% ipython --no-banner

In [1]: import numpy as np

In [2]: from numpy import linalg as LA

In [3]: np.set_printoptions(precision=3, suppress=True, linewidth=200)

In [4]: arr = np.minimum.outer(np.arange(1, 6), np.arange(1, 6)) * 4

In [5]: print(arr)
[[ 4  4  4  4  4]
 [ 4  8  8  8  8]
 [ 4  8 12 12 12]
 [ 4  8 12 16 16]
 [ 4  8 12 16 20]]

In [6]: proj = np.triu(np.array([[-5, 4, 0, -1, -4],
   ...:     [-3, -2, 0, -4, 0],
   ...:     [-2, -1, 0, 0, -5],
   ...:     [2, -5, 5, -5, -1],
   ...:     [4, -1, -3, 5, 2]]), 1) + np.eye(5)

In [7]: A2 = proj @ arr @ LA.inv(proj)

In [8]: print(proj @ arr - arr @ proj)
[[ -4. -24. -28. -28. -24.]
 [-16. -48. -48. -28.   0.]
 [-20. -56. -60. -44. -12.]
 [ -4. -24. -12.  20.  72.]
 [  0. -16.   0.  36.  92.]]

In [9]: print(A2)
[[   0.   -4.  -24.  -60. -240.]
 [ -12.   24.  -40.   28. -276.]
 [ -16.   32.  -48.   44. -348.]
 [   0.    0.    0.    0.   -4.]
 [   4.   -8.   12.  -12.   84.]]

In [10]: print(np.round(LA.det(A2), 3))
1024.0

In [11]: print(np.trace(A2), np.trace(arr))
60.0 60

In [12]: x = np.ones(5)

In [13]: for _ in range(5):
    ...:     x = arr @ x
    ...:     x /= LA.norm(x)
    ...:     print(round(x @ arr @ x, 3))
    ...: 
49.311
49.373
49.374
49.374
49.374

In [14]: print(x)
[0.17  0.326 0.456 0.549 0.597]

In [15]: vals, vecs = LA.eigh(arr)

In [16]: x = np.array([0, -1, 0, 2, -1])

In [17]: print(LA.eigvalsh(arr[1:, 1:]))
[ 1.156  1.861  4.956 48.028]

In [18]: print(np.abs(arr).sum(axis=1).max(), np.round(np.abs(vals).max(), 3))
60 49.374

In [19]: print((np.sign(vecs[:, -1].round(6)) == np.sign(vecs[0, -1].round(6))).astype(int))
[1 1 1 1 1]

In [20]: print(x @ arr @ x)
12

In [21]: A2 = arr / np.sqrt((arr ** 2).mean(axis=1, keepdims=True))

In [22]: print(LA.matrix_rank(A2) == LA.matrix_rank(arr))
True

In [23]: print(A2[2])
[0.395 0.791 1.186 1.186 1.186]

In [24]: print(LA.matrix_rank(arr - arr.mean(axis=1, keepdims=True)))
4

In [25]: vals, vecs = LA.eigh(arr)

In [26]: print(vals)
[ 1.086  1.413  2.332  5.795 49.374]

In [27]: print(LA.svd(arr, compute_uv=False))
[49.374  5.795  2.332  1.413  1.086]

In [28]: print(np.abs(vecs[:, -1]))
[0.17  0.326 0.456 0.549 0.597]

In [29]: print(np.abs(vecs[:, -1]).round(6).argmax())
4

In [30]: print(LA.eigvalsh(arr @ arr))
[   1.18     1.997    5.438   33.579 2437.807]

In [31]: print((vals > 1e-8).sum(), (vals < -1e-8).sum())
5 0

In [32]: print(np.round(vecs.T @ arr @ vecs, 3) + 0)
[[ 1.086  0.     0.     0.     0.   ]
 [ 0.     1.413  0.     0.     0.   ]
 [ 0.     0.     2.332  0.     0.   ]
 [ 0.     0.     0.     5.795  0.   ]
 [ 0.     0.     0.     0.    49.374]]

In [33]: J = np.load("x.npy")

In [34]: print(J)
[[-1.3    0.4   -2.2    0.3    1.6   -0.5   -0.2   -0.7   -0.9  ]
 [-2.343 -1.237  0.782  0.148 -0.313 -1.327  0.387 -1.852 -0.225]
 [-2.3   -1.2    0.7    0.2   -0.3   -1.3    0.4   -1.8   -0.2  ]]

In [35]: rng = np.random.default_rng(404725)

In [36]: A2 = J + rng.integers(-2, 3, (3, 2)) @ rng.integers(-2, 3, (2, 9))

In [37]: print(A2)
[[-5.3    4.4   -4.2   -2.7   -3.4   -4.5    2.8    1.3   -6.9  ]
 [-6.343 -1.237 -5.218 -4.852 -3.313 -1.327  1.387 -3.852 -2.225]
 [-0.3    1.8    6.7    4.2   -0.3   -4.3    1.4    2.2   -2.2  ]]

In [38]: print(np.abs(A2 - J).sum(axis=1))
[33. 23. 25.]

In [39]: X = np.load("case1.npy")

In [40]: print(X)
[[ -5.867  -4.58    5.051  -1.96    5.281  -4.785   6.343]
 [  8.847   1.457  -5.47   -7.699  -9.324  -5.071  -8.638]
 [-12.882  -8.343   4.873   8.291   4.174  -1.621   5.709]
 [ -8.175  -8.638   4.301  -0.584   1.975  -8.691   4.601]
 [  7.875   6.582  -5.726   0.499  -5.951   6.5    -7.639]
 [ -0.085  -2.717   0.206  -3.009   0.172  -5.739   1.966]
 [ -4.184  -2.126   2.137   2.995   4.801  -0.833   5.841]
 [  6.854   5.328  -3.996  -1.833  -6.87    5.015  -9.054]
 [  3.292   6.169   0.686  -1.188   0.363   7.954  -3.065]
 [  6.057   3.402  -2.415  -4.624  -3.892   0.492  -4.943]]

In [41]: O, vecs = LA.qr(X[:, :3])[0], LA.qr(X[:, 3:])[0]

In [42]: sv = LA.svd(O.T @ vecs, compute_uv=False)

In [43]: print((sv > 0.9).sum())
3

In [44]: print(np.round(LA.norm(O @ O.T - vecs @ vecs.T, 2), 3))
1.0
